$ python -q
>>> import numpy as np
>>> np.set_printoptions(suppress=True, linewidth=120)
>>> rd = lambda a: np.round(a, 3) + 0
>>> feats = np.load("arr.npy")
>>> feats
array([[ 0.607, -0.272, -0.613,  0.319, -0.182,  0.03 , -0.354, -0.543,  0.607,  0.539],
       [ 2.543, -1.321, -2.672,  1.327, -1.266, -0.073, -1.282, -2.555,  2.579,  2.506],
       [-2.14 ,  1.071,  2.182, -1.   ,  1.16 , -0.001,  1.042,  2.112, -2.073, -2.18 ],
       [ 0.098, -0.016, -0.083,  0.022, -0.065, -0.044, -0.087, -0.123,  0.17 ,  0.031],
       [ 1.802, -0.897, -1.855,  0.959, -0.872, -0.029, -0.901, -1.807,  1.87 ,  1.7  ],
       [ 1.698, -0.871, -1.592,  0.735, -0.896, -0.036, -0.806, -1.732,  1.617,  1.641],
       [-2.561,  1.381,  2.618, -1.278,  1.242,  0.02 ,  1.39 ,  2.586, -2.582, -2.729],
       [ 0.504, -0.199, -0.353,  0.205, -0.182,  0.033, -0.242, -0.36 ,  0.472,  0.38 ],
       [ 1.621, -0.662, -1.509,  0.767, -0.759,  0.043, -0.859, -1.62 ,  1.63 ,  1.548],
       [ 1.464, -0.746, -1.516,  0.825, -0.751, -0.094, -0.674, -1.494,  1.544,  1.461],
       [ 0.289, -0.139, -0.288,  0.089, -0.051,  0.049, -0.126, -0.335,  0.225,  0.219],
       [-1.196,  0.659,  1.237, -0.612,  0.601,  0.05 ,  0.678,  1.133, -1.169, -1.24 ],
       [-1.742,  0.921,  1.765, -0.815,  0.922,  0.109,  0.858,  1.775, -1.807, -1.817],
       [ 1.127, -0.605, -1.136,  0.575, -0.525, -0.054, -0.588, -1.144,  1.289,  1.166],
       [-0.779,  0.319,  0.786, -0.344,  0.373, -0.08 ,  0.364,  0.724, -0.739, -0.738],
       [ 4.644, -2.223, -4.595,  2.218, -2.314, -0.049, -2.287, -4.647,  4.626,  4.697],
       [ 2.262, -1.111, -2.314,  1.076, -1.099, -0.024, -1.222, -2.268,  2.234,  2.254],
       [ 0.019,  0.004,  0.054,  0.071, -0.047, -0.011,  0.036, -0.049,  0.027,  0.045],
       [-2.415,  1.296,  2.333, -1.201,  1.141, -0.023,  1.244,  2.454, -2.444, -2.457],
       [-2.007,  1.053,  2.071, -1.054,  1.023, -0.09 ,  1.086,  2.082, -1.996, -2.051],
       [ 0.404, -0.274, -0.432,  0.189, -0.241, -0.055, -0.223, -0.469,  0.405,  0.546],
       [-0.675,  0.235,  0.744, -0.298,  0.317, -0.046,  0.294,  0.706, -0.637, -0.613],
       [-0.801,  0.357,  0.699, -0.431,  0.316, -0.004,  0.344,  0.682, -0.647, -0.792],
       [-0.658,  0.323,  0.595, -0.223,  0.381,  0.028,  0.285,  0.663, -0.682, -0.504],
       [-1.387,  0.626,  1.307, -0.657,  0.744, -0.096,  0.687,  1.328, -1.381, -1.366],
       [ 2.941, -1.54 , -3.134,  1.611, -1.508, -0.07 , -1.442, -3.137,  3.052,  3.119],
       [ 3.16 , -1.605, -3.157,  1.624, -1.532, -0.004, -1.552, -3.111,  3.152,  3.163],
       [-0.573,  0.266,  0.552, -0.389,  0.236, -0.048,  0.308,  0.634, -0.623, -0.581],
       [ 0.096, -0.175, -0.201,  0.094, -0.068, -0.054, -0.035, -0.018,  0.065,  0.036],
       [ 1.201, -0.694, -1.165,  0.613, -0.613, -0.056, -0.557, -1.149,  1.223,  1.209],
       [-0.214,  0.122,  0.224, -0.078,  0.118, -0.016,  0.149,  0.25 , -0.145, -0.225]])
>>> Uu, sv, vt = np.linalg.svd(feats)
>>> rd(sv)
array([24.135,  0.406,  0.357,  0.341,  0.301,  0.283,  0.235,  0.209,  0.165,  0.135])
>>> other = Uu[:, :1] @ np.diag(sv[:1]) @ vt[:1]
>>> rd(np.abs(feats - other).max())
np.float64(0.128)
>>> np.linalg.matrix_rank(other)
np.int64(1)
>>> rd(np.linalg.norm(feats - other) / np.linalg.norm(feats))
np.float64(0.035)
>>> W0 = np.load("x.npy")
>>> W0
array([[-1.,  0.,  0.,  0., -2., -2.],
       [ 0., -1., -2., -2.,  0.,  0.],
       [ 0., -2., -1., -2.,  0.,  0.],
       [ 0., -2., -2., -1.,  0.,  0.],
       [-2.,  0.,  0.,  0., -1., -2.],
       [-2.,  0.,  0.,  0., -2., -1.]])
>>> rng = np.random.default_rng(37259)
>>> other = W0 + rng.integers(-2, 3, (6, 2)) @ rng.integers(-2, 3, (2, 6))
>>> other
array([[-5.,  2., -3., -1., -4., -1.],
       [ 0., -1., -2., -2.,  0.,  0.],
       [-6., -2., -3., -2., -4.,  2.],
       [ 2.,  0., -3., -2.,  2., -1.],
       [-1.,  4., -3., -2.,  1., -3.],
       [-3.,  2., -2., -1., -2., -1.]])
>>> np.abs(other - W0).sum(axis=1)
array([13.,  0., 14.,  9., 13.,  6.])
>>> np.linalg.matrix_rank(other - W0, tol=1e-8)
np.int64(2)
>>> M = np.loadtxt("w.csv", delimiter=",")
>>> M
array([[ -5.,   5.,   0.,  -1.,  -7.,   8.,   5.,  -2.],
       [-12.,  -2.,   7.,  -3.,  -2.,  14.,  10.,   7.],
       [-21.,  -2.,  13.,  -7.,   4.,  10.,   7.,  14.],
       [-25.,  -1.,   4.,   1.,   0.,  12.,  11.,  10.],
       [-18.,  -8.,   7.,   0.,   2.,  15.,  20.,  14.],
       [-14.,  -7.,  11.,  -9.,  -3.,  12.,  29.,  19.],
       [-13.,  -1.,   9., -16.,   1.,  11.,  21.,  11.],
       [-11.,  -2.,   5., -17.,   2.,   6.,  23.,  11.],
       [-11., -11.,   0., -10.,   7.,  -1.,  24.,   5.],
       [-19., -18.,   3.,  -6.,  16.,   1.,  17.,  10.],
       [-25., -17.,   9.,  -6.,  12.,   6.,   8.,   6.],
       [-24.,  -9.,   0.,  -1.,   5.,   3.,  13.,   9.],
       [-24.,  -8.,  -7.,  -9.,  -3.,   1.,   5.,  10.],
       [-20., -12.,   1., -18.,   3.,   8.,   8.,  15.],
       [-20., -20.,  10., -18.,  12.,  11.,   5.,  20.],
       [-28., -25.,  18., -24.,   4.,   6.,  10.,  16.],
       [-28., -26.,  23., -29.,   6.,   0.,  11.,  23.],
       [-27., -19.,  32., -34.,  15.,   6.,   7.,  19.],
       [-22., -15.,  35., -34.,  24.,  15.,  13.,  10.],
       [-20., -21.,  38., -31.,  15.,  24.,  12.,   8.],
       [-23., -25.,  36., -28.,   7.,  24.,  14.,   2.],
       [-15., -33.,  37., -33.,   4.,  27.,  12.,  10.],
       [-11., -27.,  32., -39.,  -5.,  36.,  13.,  14.],
       [ -9., -26.,  32., -40.,  -3.,  37.,   8.,  21.],
       [-13., -34.,  26., -46.,  -8.,  32.,  13.,  12.],
       [-10., -26.,  26., -40.,  -6.,  33.,  17.,  15.],
       [ -4., -30.,  24., -36.,  -8.,  41.,  22.,   6.],
       [  1., -39.,  25., -44.,  -8.,  49.,  17.,   5.],
       [  8., -41.,  24., -36.,  -6.,  48.,  18.,  -3.],
       [ 10., -34.,  33., -37., -10.,  53.,   9., -10.],
       [ 10., -41.,  40., -39., -11.,  60.,   6.,  -9.]])
>>> z = M[:, 0] > np.median(M[:, 0])
>>> r0 = M[z].mean(axis=0) - M[~z].mean(axis=0)
>>> z.astype(int)
array([1, 1, 0, 0, 0, 1, 1, 1, 1, 0, 0, 0, 0, 0, 0, 0, 0, 0, 0, 0, 0, 0, 1, 1, 1, 1, 1, 1, 1, 1, 1])
>>> C2 = np.cov(M, rowvar=False)
>>> np.argsort(-M.std(axis=0).round(6), kind="stable")
array([5, 3, 2, 1, 0, 4, 7, 6])
>>> C2.shape
(8, 8)
>>> rd(np.polyfit(M[:, 5], M[:, 0], 1))
array([  0.497, -24.036])
>>> np.median(M, axis=0)
array([-15., -19.,  18., -24.,   2.,  12.,  12.,  10.])
>>> rd(np.corrcoef(M[:, 5], M[:, 0])[0, 1])
np.float64(0.805)
>>> rd(np.linalg.eigvalsh(C2)[::-1])
array([814.921, 204.772,  57.874,  42.605,  38.31 ,  22.926,  12.916,   7.602])
>>> F = np.load("run11.npy")
>>> F
array([[ 2.,  0.,  2.,  3.,  2.,  0.,  0.,  0.,  0.,  0.],
       [-1.,  0.,  1.,  0.,  2.,  0.,  0.,  0.,  0.,  0.],
       [-1.,  0.,  1.,  3., -3.,  0.,  0.,  0.,  0.,  0.],
       [-3.,  1.,  3., -2.,  2.,  0.,  0.,  0.,  0.,  0.],
       [ 0.,  1.,  3.,  0.,  2.,  0.,  0.,  0.,  0.,  0.],
       [ 0.,  0.,  0.,  0.,  0.,  3.,  0.,  3.,  1.,  2.],
       [ 0.,  0.,  0.,  0.,  0.,  1.,  0.,  3.,  2.,  3.],
       [ 0.,  0.,  0.,  0.,  0.,  3.,  1.,  3.,  3.,  3.],
       [ 0.,  0.,  0.,  0.,  0.,  3.,  3.,  1.,  1.,  2.],
       [ 0.,  0.,  0.,  0.,  0.,  0.,  2.,  0.,  0.,  3.]])
>>> # 2 blocks once reordered
>>> rd(np.linalg.norm(F, axis=0))
array([3.873, 1.414, 4.899, 4.69 , 5.   , 5.292, 3.742, 5.292, 3.873, 5.916])
>>> F[2] @ F[5]
np.float64(0.0)
>>> rd(np.linalg.norm(F, 1)), rd(np.linalg.norm(F, np.inf))
(np.float64(13.0), np.float64(13.0))
>>> z = rng.permutation(10)
>>> z
array([3, 0, 4, 9, 8, 5, 2, 7, 1, 6])
>>> other = F[z][:, z]
>>> rd(np.sort(np.abs(np.linalg.eigvals(other))))
array([0.162, 0.728, 1.482, 1.482, 1.939, 1.939, 3.   , 4.618, 4.618, 8.757])
>>> np.allclose(other, F)
False
>>> other
array([[-2., -3.,  2.,  0.,  0.,  0.,  3.,  0.,  1.,  0.],
       [ 3.,  2.,  2.,  0.,  0.,  0.,  2.,  0.,  0.,  0.],
       [ 0.,  0.,  2.,  0.,  0.,  0.,  3.,  0.,  1.,  0.],
       [ 0.,  0.,  0.,  3.,  0.,  0.,  0.,  0.,  0.,  2.],
       [ 0.,  0.,  0.,  2.,  1.,  3.,  0.,  1.,  0.,  3.],
       [ 0.,  0.,  0.,  2.,  1.,  3.,  0.,  3.,  0.,  0.],
       [ 3., -1., -3.,  0.,  0.,  0.,  1.,  0.,  0.,  0.],
       [ 0.,  0.,  0.,  3.,  3.,  3.,  0.,  3.,  0.,  1.],
       [ 0., -1.,  2.,  0.,  0.,  0.,  1.,  0.,  0.,  0.],
       [ 0.,  0.,  0.,  3.,  2.,  1.,  0.,  3.,  0.,  0.]])
>>> E = np.load("sample8.npy")
>>> rd(E)
array([[ 0.2  ,  0.099,  0.14 ,  0.033, -0.172,  0.207, -0.007,  0.058, -0.014, -0.231],
       [ 0.099,  0.529,  0.278, -0.33 ,  0.154, -0.029, -0.021,  0.071,  0.09 , -0.122],
       [ 0.14 ,  0.278,  0.262, -0.051, -0.063, -0.083,  0.147,  0.049,  0.059, -0.236],
       [ 0.033, -0.33 , -0.051,  0.351, -0.188, -0.038,  0.211,  0.016, -0.137, -0.122],
       [-0.172,  0.154, -0.063, -0.188,  0.526, -0.094,  0.019,  0.153, -0.304,  0.178],
       [ 0.207, -0.029, -0.083, -0.038, -0.094,  0.651, -0.348,  0.102, -0.167, -0.085],
       [-0.007, -0.021,  0.147,  0.211,  0.019, -0.348,  0.412,  0.071, -0.133, -0.178],
       [ 0.058,  0.071,  0.049,  0.016,  0.153,  0.102,  0.071,  0.157, -0.267, -0.106],
       [-0.014,  0.09 ,  0.059, -0.137, -0.304, -0.167, -0.133, -0.267,  0.559,  0.084],
       [-0.231, -0.122, -0.236, -0.122,  0.178, -0.085, -0.178, -0.106,  0.084,  0.352]])
>>> Ac = M - M.mean(axis=0)
>>> evecs = np.linalg.svd(Ac)[2][:1]
>>> other = Ac - Ac @ evecs.T @ evecs
>>> rd(np.diag(evecs.T @ evecs))
array([0.067, 0.165, 0.172, 0.234, 0.019, 0.331, 0.   , 0.012])
>>> np.linalg.norm(other, axis=1).round(6).argmax()
np.int64(18)
>>> rd(np.cov(Ac @ evecs.T, rowvar=False))
np.float64(814.921)
